In [1]: import numpy as np

In [2]: np.set_printoptions(suppress=True, linewidth=120)

In [3]: F = np.array([[2, 1, 2, -1], [1, -2, 0, -1], [-2, -2, 0, 0], [-2, 2, 2, 0]])

In [4]: F
Out[4]: 
array([[ 2,  1,  2, -1],
       [ 1, -2,  0, -1],
       [-2, -2,  0,  0],
       [-2,  2,  2,  0]])

In [5]: f = np.array([-1, 0, 2])

In [6]: np.correlate(F[3], F[2], "full")
Out[6]: array([ 0,  0,  4,  0, -8, -4,  0])

In [7]: np.array([np.convolve(row, f, "same") for row in F])
Out[7]: 
array([[-1,  2,  3,  4],
       [ 2,  2, -3,  0],
       [ 2, -4, -4,  0],
       [-2, -6,  4,  4]])

In [8]: np.cross(F[3, :3], F[2, :3])
Out[8]: array([ 4, -4,  8])

In [9]: out = np.array([[1, 2], [-1, -1]])

In [10]: Z = np.kron(out, F)

In [11]: np.round(np.linalg.norm(Z, 2), 2), round(float(np.linalg.norm(out, 2) * np.linalg.norm(F, 2)), 2)
Out[11]: (np.float64(10.8), 10.8)

In [12]: Z
Out[12]: 
array([[ 2,  1,  2, -1,  4,  2,  4, -2],
       [ 1, -2,  0, -1,  2, -4,  0, -2],
       [-2, -2,  0,  0, -4, -4,  0,  0],
       [-2,  2,  2,  0, -4,  4,  4,  0],
       [-2, -1, -2,  1, -2, -1, -2,  1],
       [-1,  2,  0,  1, -1,  2,  0,  1],
       [ 2,  2,  0,  0,  2,  2,  0,  0],
       [ 2, -2, -2,  0,  2, -2, -2,  0]])

In [13]: Z.shape
Out[13]: (8, 8)

In [14]: out = np.linalg.inv(F)

In [15]: np.round(np.linalg.slogdet(F)[0], 2)
Out[15]: np.float64(1.0)

In [16]: out.round(2)
Out[16]: 
array([[ 0.5 , -0.5 ,  0.25, -0.5 ],
       [-0.5 ,  0.5 , -0.75,  0.5 ],
       [ 1.  , -1.  ,  1.  , -0.5 ],
       [ 1.5 , -2.5 ,  1.75, -1.5 ]])

In [17]: round(float(np.linalg.cond(F)), 2)
Out[17]: 17.91

In [18]: np.round(np.linalg.inv(out), 2) + 0
Out[18]: 
array([[ 2.,  1.,  2., -1.],
       [ 1., -2.,  0., -1.],
       [-2., -2.,  0.,  0.],
       [-2.,  2.,  2.,  0.]])

In [19]: np.round(F @ out, 2) + 0
Out[19]: 
array([[1., 0., 0., 0.],
       [0., 1., 0., 0.],
       [0., 0., 1., 0.],
       [0., 0., 0., 1.]])

In [20]: m1 = np.loadtxt("block4.csv", delimiter=",")

In [21]: m1
Out[21]: 
array([[ -0.26,  -1.16,  12.72],
       [  6.14,   0.33,  16.76],
       [  4.97,   2.17,   0.73],
       [ -4.4 ,   3.45,  -1.04],
       [-11.7 ,   4.18, -12.83],
       [  1.38,   0.92,   3.07],
       [  5.65,   0.93,   4.74],
       [  4.28,  -0.8 ,  19.6 ],
       [ -1.89,   0.64,  -1.  ],
       [ -7.09,   0.24,   9.84],
       [ -1.31,  -1.93,  -7.08],
       [  8.34,   2.83,   4.51],
       [  1.11,   3.47,   7.63],
       [  5.43,  -1.59,   6.92],
       [ 11.25,  -2.53,  11.13],
       [  8.28,   0.83,   2.84],
       [-11.39,   3.31, -23.7 ],
       [ -3.32,   0.1 ,   4.57],
       [  3.47,   3.49,  -0.39],
       [ -2.25,  -2.26,   5.69],
       [ -4.74,   0.41,  -3.94],
       [  7.53,   3.03,  -4.68],
       [  5.01,  -3.47, -11.65]])

In [22]: vec = np.array([-6, 4, -6])

In [23]: rhs = m1 @ vec

In [24]: np.round(np.linalg.solve(m1.T @ m1, m1.T @ rhs), 2)
Out[24]: array([-6.,  4., -6.])

In [25]: rng = np.random.default_rng(41)

In [26]: rhs = rhs + 0.1 * rng.normal(size=23)

In [27]: rhs.round(2)
Out[27]: 
array([ -79.52, -136.05,  -25.52,   46.49,  163.77,  -22.91,  -58.61, -146.6 ,   19.76,  -15.67,   42.55,  -65.66,
        -38.47,  -80.51, -144.45,  -63.21,  223.87,   -7.18,   -4.53,  -29.72,   53.74,   -4.89,   25.93])

In [28]: c, *_ = np.linalg.lstsq(m1, rhs)

In [29]: c.round()
Out[29]: array([-6.,  4., -6.])

In [30]: np.round(m1.T @ (rhs - m1 @ c), 2) + 0
Out[30]: array([0., 0., 0.])

In [31]: round(np.linalg.norm(rhs - m1 @ c), 2)
Out[31]: np.float64(0.34)

In [32]: out = F[0, 0] * F[1:] - np.outer(F[1:, 0], F[0])

In [33]: out
Out[33]: 
array([[ 0, -5, -2, -1],
       [ 0, -2,  4, -2],
       [ 0,  6,  8, -2]])

In [34]: np.linalg.matrix_rank(out), np.linalg.matrix_rank(F)
Out[34]: (np.int64(3), np.int64(4))

In [35]: cov = np.cov(m1, rowvar=False)

In [36]: np.median(m1, axis=0)
Out[36]: array([1.38, 0.64, 3.07])

In [37]: np.argsort(-m1.std(axis=0).round(6), kind="stable")
Out[37]: array([2, 0, 1])

In [38]: cov.round(2)
Out[38]: 
array([[38.99, -3.91, 30.23],
       [-3.91,  4.97, -7.05],
       [30.23, -7.05, 96.99]])

In [39]: cov.shape
Out[39]: (3, 3)

In [40]: Xc = m1 - m1.mean(axis=0)

In [41]: Uu, s, VT = np.linalg.svd(Xc, full_matrices=False)

In [42]: (np.sign(Uu[:, 0]) == np.sign(Uu[0, 0])).astype(int)
Out[42]: array([1, 1, 1, 0, 0, 1, 1, 1, 0, 1, 0, 1, 1, 1, 1, 1, 0, 1, 0, 1, 0, 0, 0])

In [43]: np.linalg.matrix_rank(Xc)
Out[43]: np.int64(3)

In [44]: np.round(s ** 2 / (s ** 2).sum(), 2)
Out[44]: array([0.78, 0.19, 0.03])

In [45]: np.abs(Uu[:, 0]).argmax()
Out[45]: np.int64(16)

In [46]: s.round(2)
Out[46]: array([49.3 , 23.98,  9.76])

In [47]: round(float((s ** 2).sum() ** 2 / (s ** 4).sum()), 2)
Out[47]: 1.54

In [48]: out = np.array([[0, 0, 9, 8], [1, 6, 8, 2], [2, 9, 7, 6], [6, 7, 5, 0]])

In [49]: arr = out - out.T

In [50]: arr
Out[50]: 
array([[ 0, -1,  7,  2],
       [ 1,  0, -1, -5],
       [-7,  1,  0,  1],
       [-2,  5, -1,  0]])

In [51]: hat = np.triu(np.array([[2, 0, 3, 1], [1, 2, 2, 2], [0, 1, 0, 2], [0, 2, 1, 0]]), 1) + np.eye(4)

In [52]: out = hat @ arr @ np.linalg.inv(hat)

In [53]: np.round(np.poly(out), 2) + 0
Out[53]: array([   1.,    0.,   81.,    0., 1024.])

In [54]: hat @ arr - arr @ hat
Out[54]: 
array([[-23.,   8.,   1.,  -9.],
       [-18.,  12.,  -5.,   3.],
       [ -4.,  10.,  17.,   5.],
       [  0.,   0.,  -4.,  -6.]])
